$ python -q
>>> import numpy as np
>>> np.set_printoptions(precision=1, suppress=True, linewidth=200)
>>> def tidy(a):
...     return np.round(a, 1) + 0
... 
>>> X = np.load("layer12.npy")
>>> X
array([[6., 0., 5., 5., 5., 5., 5.],
       [0., 6., 0., 0., 0., 0., 0.],
       [5., 0., 6., 5., 5., 5., 5.],
       [5., 0., 5., 6., 5., 5., 5.],
       [5., 0., 5., 5., 6., 5., 5.],
       [5., 0., 5., 5., 5., 6., 5.],
       [5., 0., 5., 5., 5., 5., 6.]])
>>> (X != 0).astype(int)
array([[1, 0, 1, 1, 1, 1, 1],
       [0, 1, 0, 0, 0, 0, 0],
       [1, 0, 1, 1, 1, 1, 1],
       [1, 0, 1, 1, 1, 1, 1],
       [1, 0, 1, 1, 1, 1, 1],
       [1, 0, 1, 1, 1, 1, 1],
       [1, 0, 1, 1, 1, 1, 1]])
>>> (np.linalg.matrix_power((X != 0) + (X.T != 0) + np.eye(7), 7) > 0).astype(int)
array([[1, 0, 1, 1, 1, 1, 1],
       [0, 1, 0, 0, 0, 0, 0],
       [1, 0, 1, 1, 1, 1, 1],
       [1, 0, 1, 1, 1, 1, 1],
       [1, 0, 1, 1, 1, 1, 1],
       [1, 0, 1, 1, 1, 1, 1],
       [1, 0, 1, 1, 1, 1, 1]])
>>> np.flatnonzero(np.linalg.matrix_power((X != 0) + (X.T != 0) + np.eye(7), 7)[3])
array([0, 2, 3, 4, 5, 6])
>>> tidy(np.sort(np.abs(np.linalg.eigvals(X))))
array([ 1.,  1.,  1.,  1.,  1.,  6., 31.])
>>> np.trace(X)
np.float64(42.0)
>>> tidy(np.linalg.matrix_power(X, 4))
array([[153921.,      0., 153920., 153920., 153920., 153920., 153920.],
       [     0.,   1296.,      0.,      0.,      0.,      0.,      0.],
       [153920.,      0., 153921., 153920., 153920., 153920., 153920.],
       [153920.,      0., 153920., 153921., 153920., 153920., 153920.],
       [153920.,      0., 153920., 153920., 153921., 153920., 153920.],
       [153920.,      0., 153920., 153920., 153920., 153921., 153920.],
       [153920.,      0., 153920., 153920., 153920., 153920., 153921.]])
>>> X @ X
array([[161.,   0., 160., 160., 160., 160., 160.],
       [  0.,  36.,   0.,   0.,   0.,   0.,   0.],
       [160.,   0., 161., 160., 160., 160., 160.],
       [160.,   0., 160., 161., 160., 160., 160.],
       [160.,   0., 160., 160., 161., 160., 160.],
       [160.,   0., 160., 160., 160., 161., 160.],
       [160.,   0., 160., 160., 160., 160., 161.]])
>>> tidy(np.linalg.det(X))
np.float64(186.0)
>>> x = np.array([0, 4, 3, 5, 1, 3, 5])
>>> rhs = X @ x
>>> rhs
array([85., 24., 88., 90., 86., 88., 90.])
>>> tidy(np.linalg.solve(X, rhs))
array([0., 4., 3., 5., 1., 3., 5.])
>>> tidy(np.linalg.solve(X.T, X[6]))
array([0., 0., 0., 0., 0., 0., 1.])
>>> tidy(np.linalg.solve(X, X[:, 4]))
array([0., 0., 0., 0., 1., 0., 0.])
>>> tidy(np.linalg.solve(X, rhs + X[:, 0]))
array([1., 4., 3., 5., 1., 3., 5.])
>>> L = np.linalg.cholesky(X)
>>> tidy(np.prod(np.diag(L)) ** 2), tidy(np.linalg.det(X))
(np.float64(186.0), np.float64(186.0))
>>> tidy(np.diag(L) ** 2)
array([6. , 6. , 1.8, 1.5, 1.3, 1.2, 1.2])
>>> tidy(L)
array([[2.4, 0. , 0. , 0. , 0. , 0. , 0. ],
       [0. , 2.4, 0. , 0. , 0. , 0. , 0. ],
       [2. , 0. , 1.4, 0. , 0. , 0. , 0. ],
       [2. , 0. , 0.6, 1.2, 0. , 0. , 0. ],
       [2. , 0. , 0.6, 0.4, 1.1, 0. , 0. ],
       [2. , 0. , 0.6, 0.4, 0.3, 1.1, 0. ],
       [2. , 0. , 0.6, 0.4, 0.3, 0.2, 1.1]])
>>> tidy(X / np.sqrt(np.outer(np.diag(X), np.diag(X))))
array([[1. , 0. , 0.8, 0.8, 0.8, 0.8, 0.8],
       [0. , 1. , 0. , 0. , 0. , 0. , 0. ],
       [0.8, 0. , 1. , 0.8, 0.8, 0.8, 0.8],
       [0.8, 0. , 0.8, 1. , 0.8, 0.8, 0.8],
       [0.8, 0. , 0.8, 0.8, 1. , 0.8, 0.8],
       [0.8, 0. , 0.8, 0.8, 0.8, 1. , 0.8],
       [0.8, 0. , 0.8, 0.8, 0.8, 0.8, 1. ]])
>>> tidy(L @ L.T)
array([[6., 0., 5., 5., 5., 5., 5.],
       [0., 6., 0., 0., 0., 0., 0.],
       [5., 0., 6., 5., 5., 5., 5.],
       [5., 0., 5., 6., 5., 5., 5.],
       [5., 0., 5., 5., 6., 5., 5.],
       [5., 0., 5., 5., 5., 6., 5.],
       [5., 0., 5., 5., 5., 5., 6.]])
>>> A = np.array([[0, 0, 0, 0, 0],
...     [1, 0, 2, 2, 2],
...     [2, 3, 0, 1, 1],
...     [1, 2, 2, 3, 1],
...     [1, 1, 0, 3, 2],
...     [0, 2, 2, 3, 3],
...     [2, 2, 1, 0, 0],
...     [2, 2, 2, 3, 2]])
>>> A[7] = A[3]
>>> A
array([[0, 0, 0, 0, 0],
       [1, 0, 2, 2, 2],
       [2, 3, 0, 1, 1],
       [1, 2, 2, 3, 1],
       [1, 1, 0, 3, 2],
       [0, 2, 2, 3, 3],
       [2, 2, 1, 0, 0],
       [1, 2, 2, 3, 1]])
>>> rng = np.random.default_rng(2218)
>>> labels = rng.permutation(5)
>>> M2 = A[:, labels] * rng.choice([-1, 1], 5)
>>> M2
array([[ 0,  0,  0,  0,  0],
       [-2, -2,  0,  2, -1],
       [-1,  0,  3,  1, -2],
       [-3, -2,  2,  1, -1],
       [-3,  0,  1,  2, -1],
       [-3, -2,  2,  3,  0],
       [ 0, -1,  2,  0, -2],
       [-3, -2,  2,  1, -1]])
>>> Uu, _, vt = np.linalg.svd(A.T @ M2)
>>> tidy(np.linalg.lstsq(A, M2)[0])
array([[ 0.,  0.,  0.,  0., -1.],
       [ 0.,  0.,  1.,  0.,  0.],
       [ 0., -1.,  0.,  0.,  0.],
       [-1.,  0.,  0.,  0.,  0.],
       [ 0.,  0.,  0.,  1.,  0.]])
>>> labels
array([3, 2, 1, 4, 0])
>>> hat = A @ np.linalg.solve(A.T @ A, A.T)
>>> tidy(np.diag(hat))
array([0. , 0.9, 0.7, 0.5, 0.9, 1. , 0.6, 0.5])
>>> tidy(hat)
array([[ 0. ,  0. ,  0. ,  0. ,  0. ,  0. ,  0. ,  0. ],
       [ 0. ,  0.9, -0.2,  0. ,  0.1,  0.1,  0.2,  0. ],
       [ 0. , -0.2,  0.7, -0.1,  0.2,  0.1,  0.3, -0.1],
       [ 0. ,  0. , -0.1,  0.5,  0. ,  0. ,  0.1,  0.5],
       [ 0. ,  0.1,  0.2,  0. ,  0.9, -0.1, -0.2,  0. ],
       [ 0. ,  0.1,  0.1,  0. , -0.1,  1. , -0.1,  0. ],
       [ 0. ,  0.2,  0.3,  0.1, -0.2, -0.1,  0.6,  0.1],
       [ 0. ,  0. , -0.1,  0.5,  0. ,  0. ,  0.1,  0.5]])
>>> tidy(hat @ A[:, 1])
array([0., 0., 3., 2., 1., 2., 2., 2.])
>>> m1 = np.triu(rng.random((8, 8)) < 0.3, 1).astype(int)
>>> m1 = m1 + m1.T
>>> m1
array([[0, 0, 0, 1, 0, 1, 1, 0],
       [0, 0, 0, 1, 0, 0, 0, 0],
       [0, 0, 0, 1, 1, 0, 1, 1],
       [1, 1, 1, 0, 0, 1, 0, 0],
       [0, 0, 1, 0, 0, 0, 1, 0],
       [1, 0, 0, 1, 0, 0, 0, 0],
       [1, 0, 1, 0, 1, 0, 0, 0],
       [0, 0, 1, 0, 0, 0, 0, 0]])
>>> T = np.stack([m1, -2 * m1, m1[::-1]])
>>> T.sum(axis=0)
array([[ 0,  0,  1, -1,  0, -1, -1,  0],
       [ 1,  0,  1, -1,  1,  0,  0,  0],
       [ 1,  0,  0,  0, -1,  0, -1, -1],
       [-1, -1,  0,  0,  0, -1,  1,  0],
       [ 1,  1,  0,  0,  0,  1, -1,  0],
       [-1,  0,  0,  0,  1,  0,  1,  1],
       [-1,  0, -1,  1, -1,  0,  0,  0],
       [ 0,  0, -1,  1,  0,  1,  1,  0]])
>>> np.linalg.matrix_rank(T)
array([8, 8, 8])
>>> vals, vecs = np.linalg.eigh(m1)
>>> x = np.array([1, 4, 0, 2, 4, 0, 4, 3])
>>> tidy(vecs * np.maximum(vals, 0) @ vecs.T)
array([[0.8, 0.2, 0.3, 0.7, 0.2, 0.6, 0.4, 0. ],
       [0.2, 0.4, 0.1, 0.5, 0. , 0.2, 0. , 0.1],
       [0.3, 0.1, 0.9, 0.4, 0.6, 0.1, 0.7, 0.5],
       [0.7, 0.5, 0.4, 0.9, 0.1, 0.6, 0.3, 0.1],
       [0.2, 0. , 0.6, 0.1, 0.6, 0. , 0.6, 0.2],
       [0.6, 0.2, 0.1, 0.6, 0. , 0.6, 0.2, 0. ],
       [0.4, 0. , 0.7, 0.3, 0.6, 0.2, 0.8, 0.2],
       [0. , 0.1, 0.5, 0.1, 0.2, 0. , 0.2, 0.4]])
>>> np.abs(m1).sum(axis=1).max(), tidy(np.abs(vals).max())
(np.int64(4), np.float64(2.9))
>>> x @ m1 @ x
np.int64(60)
>>> tidy(vecs * np.abs(vals) @ vecs.T)
array([[ 1.5,  0.3,  0.5,  0.3,  0.3,  0.3, -0.2, -0.1],
       [ 0.3,  0.7,  0.3, -0.1, -0.1,  0.5, -0.1,  0.1],
       [ 0.5,  0.3,  1.8, -0.1,  0.3,  0.2,  0.3, -0.1],
       [ 0.3, -0.1, -0.1,  1.8,  0.2,  0.3,  0.5,  0.3],
       [ 0.3, -0.1,  0.3,  0.2,  1.2, -0.1,  0.3,  0.5],
       [ 0.3,  0.5,  0.2,  0.3, -0.1,  1.2,  0.3, -0.1],
       [-0.2, -0.1,  0.3,  0.5,  0.3,  0.3,  1.5,  0.3],
       [-0.1,  0.1, -0.1,  0.3,  0.5, -0.1,  0.3,  0.7]])
>>> (np.sign(vecs[:, -1].round(6)) == np.sign(vecs[0, -1].round(6))).astype(int)
array([1, 1, 1, 1, 1, 1, 1, 1])
>>> tidy(np.linalg.eigvalsh(m1[1:, 1:]))
array([-2.1, -1. , -1. ,  0. ,  0.3,  1.3,  2.4])
>>> labels = rng.permutation(8)
>>> M2 = m1[:, labels] * rng.choice([-1, 1], 8)
>>> M2
array([[ 0,  0, -1, -1,  0,  0,  0, -1],
       [ 0,  0,  0,  0,  0,  0,  0, -1],
       [ 1, -1, -1,  0,  0,  0,  0, -1],
       [ 0,  0,  0, -1, -1,  1, -1,  0],
       [ 0,  0, -1,  0,  0,  1,  0,  0],
       [ 0,  0,  0,  0, -1,  0,  0, -1],
       [ 0, -1,  0,  0, -1,  1,  0,  0],
       [ 0,  0,  0,  0,  0,  1,  0,  0]])
>>> Uu, _, vt = np.linalg.svd(m1.T @ M2)
>>> tidy(np.linalg.lstsq(m1, M2)[0])
array([[ 0.,  0.,  0.,  0., -1.,  0.,  0.,  0.],
       [ 0.,  0.,  0.,  0.,  0.,  0., -1.,  0.],
       [ 0.,  0.,  0.,  0.,  0.,  1.,  0.,  0.],
       [ 0.,  0.,  0.,  0.,  0.,  0.,  0., -1.],
       [ 0., -1.,  0.,  0.,  0.,  0.,  0.,  0.],
       [ 0.,  0.,  0., -1.,  0.,  0.,  0.,  0.],
       [ 0.,  0., -1.,  0.,  0.,  0.,  0.,  0.],
       [ 1.,  0.,  0.,  0.,  0.,  0.,  0.,  0.]])
>>> labels
array([7, 4, 6, 5, 0, 2, 1, 3])
>>> vals, vecs = np.linalg.eigh(m1)
>>> tidy(vecs.T @ vecs)
array([[1., 0., 0., 0., 0., 0., 0., 0.],
       [0., 1., 0., 0., 0., 0., 0., 0.],
       [0., 0., 1., 0., 0., 0., 0., 0.],
       [0., 0., 0., 1., 0., 0., 0., 0.],
       [0., 0., 0., 0., 1., 0., 0., 0.],
       [0., 0., 0., 0., 0., 1., 0., 0.],
       [0., 0., 0., 0., 0., 0., 1., 0.],
       [0., 0., 0., 0., 0., 0., 0., 1.]])
>>> tidy(np.linalg.svd(m1, compute_uv=False))
array([2.9, 2.3, 1.6, 1.5, 1. , 0.7, 0.5, 0.2])
>>> tidy(np.abs(vecs[:, -1]))
array([0.4, 0.2, 0.5, 0.5, 0.3, 0.3, 0.4, 0.2])
>>> np.unique(vals.round(6) + 0, return_counts=True)[1]
array([1, 1, 1, 1, 1, 1, 1, 1])
>>> tidy(vecs @ np.diag(vals) @ vecs.T)
array([[0., 0., 0., 1., 0., 1., 1., 0.],
       [0., 0., 0., 1., 0., 0., 0., 0.],
       [0., 0., 0., 1., 1., 0., 1., 1.],
       [1., 1., 1., 0., 0., 1., 0., 0.],
       [0., 0., 1., 0., 0., 0., 1., 0.],
       [1., 0., 0., 1., 0., 0., 0., 0.],
       [1., 0., 1., 0., 1., 0., 0., 0.],
       [0., 0., 1., 0., 0., 0., 0., 0.]])
>>> tidy(np.linalg.eigvalsh(m1 + 2 * np.eye(8)))
array([-0.3,  0.5,  1. ,  1.5,  2.2,  2.7,  3.6,  4.9])
>>> tidy(vals)
array([-2.3, -1.5, -1. , -0.5,  0.2,  0.7,  1.6,  2.9])
>>> Uu, sig, vt = np.linalg.svd(m1, full_matrices=False)
>>> (sig > 1e-8).sum()
np.int64(8)
>>> tidy(sig / sig[0])
array([1. , 0.8, 0.6, 0.5, 0.3, 0.2, 0.2, 0.1])
>>> np.allclose(Uu * sig @ vt, m1)
True
>>> Uu.shape, sig.shape, vt.shape
((8, 8), (8,), (8, 8))
>>> tidy(Uu.T @ m1 @ vt.T)
array([[2.9, 0. , 0. , 0. , 0. , 0. , 0. , 0. ],
       [0. , 2.3, 0. , 0. , 0. , 0. , 0. , 0. ],
       [0. , 0. , 1.6, 0. , 0. , 0. , 0. , 0. ],
       [0. , 0. , 0. , 1.5, 0. , 0. , 0. , 0. ],
       [0. , 0. , 0. , 0. , 1. , 0. , 0. , 0. ],
       [0. , 0. , 0. , 0. , 0. , 0.7, 0. , 0. ],
       [0. , 0. , 0. , 0. , 0. , 0. , 0.5, 0. ],
       [0. , 0. , 0. , 0. , 0. , 0. , 0. , 0.2]])
>>> tidy(np.cumsum(sig ** 2) / np.sum(sig ** 2))
array([0.4, 0.7, 0.8, 0.9, 1. , 1. , 1. , 1. ])
>>> tidy(np.sqrt((sig ** 2).sum())), tidy(np.linalg.norm(m1))
(np.float64(4.5), np.float64(4.5))
>>> tidy(vt @ vt.T)
array([[1., 0., 0., 0., 0., 0., 0., 0.],
       [0., 1., 0., 0., 0., 0., 0., 0.],
       [0., 0., 1., 0., 0., 0., 0., 0.],
       [0., 0., 0., 1., 0., 0., 0., 0.],
       [0., 0., 0., 0., 1., 0., 0., 0.],
       [0., 0., 0., 0., 0., 1., 0., 0.],
       [0., 0., 0., 0., 0., 0., 1., 0.],
       [0., 0., 0., 0., 0., 0., 0., 1.]])
>>> arr = np.load("test11.npy")
>>> arr
array([[ 0,  0,  0,  0,  0,  0,  0,  0],
       [-1,  3,  1, -2,  2,  1, -3,  0],
       [ 0,  0,  0,  0,  0,  0,  0,  0],
       [-1,  3,  1, -2,  2,  1, -3,  0],
       [-2,  6,  2, -4,  4,  2, -6,  0],
       [ 3, -9, -3,  6, -6, -3,  9,  0],
       [ 1, -3, -1,  2, -2, -1,  3,  0]])
>>> tidy(arr @ np.linalg.pinv(arr) @ arr)
array([[ 0.,  0.,  0.,  0.,  0.,  0.,  0.,  0.],
       [-1.,  3.,  1., -2.,  2.,  1., -3.,  0.],
       [ 0.,  0.,  0.,  0.,  0.,  0.,  0.,  0.],
       [-1.,  3.,  1., -2.,  2.,  1., -3.,  0.],
       [-2.,  6.,  2., -4.,  4.,  2., -6.,  0.],
       [ 3., -9., -3.,  6., -6., -3.,  9.,  0.],
       [ 1., -3., -1.,  2., -2., -1.,  3.,  0.]])
>>> np.abs(np.diag(np.linalg.qr(arr)[1])) > 1e-9
array([ True, False, False, False, False, False, False])
>>> np.unique(arr.round(6), axis=0).shape
(5, 8)
>>> np.allclose(arr[:-1].T @ np.linalg.lstsq(arr[:-1].T, arr[-1])[0], arr[-1])
True
>>> Uu, sig, vt = np.linalg.svd(arr)
>>> tidy(sig)
array([21.5,  0. ,  0. ,  0. ,  0. ,  0. ,  0. ])
>>> M2 = Uu[:, :1] @ np.diag(sig[:1]) @ vt[:1]
>>> np.linalg.matrix_rank(arr, rtol=0.05)
np.int64(1)
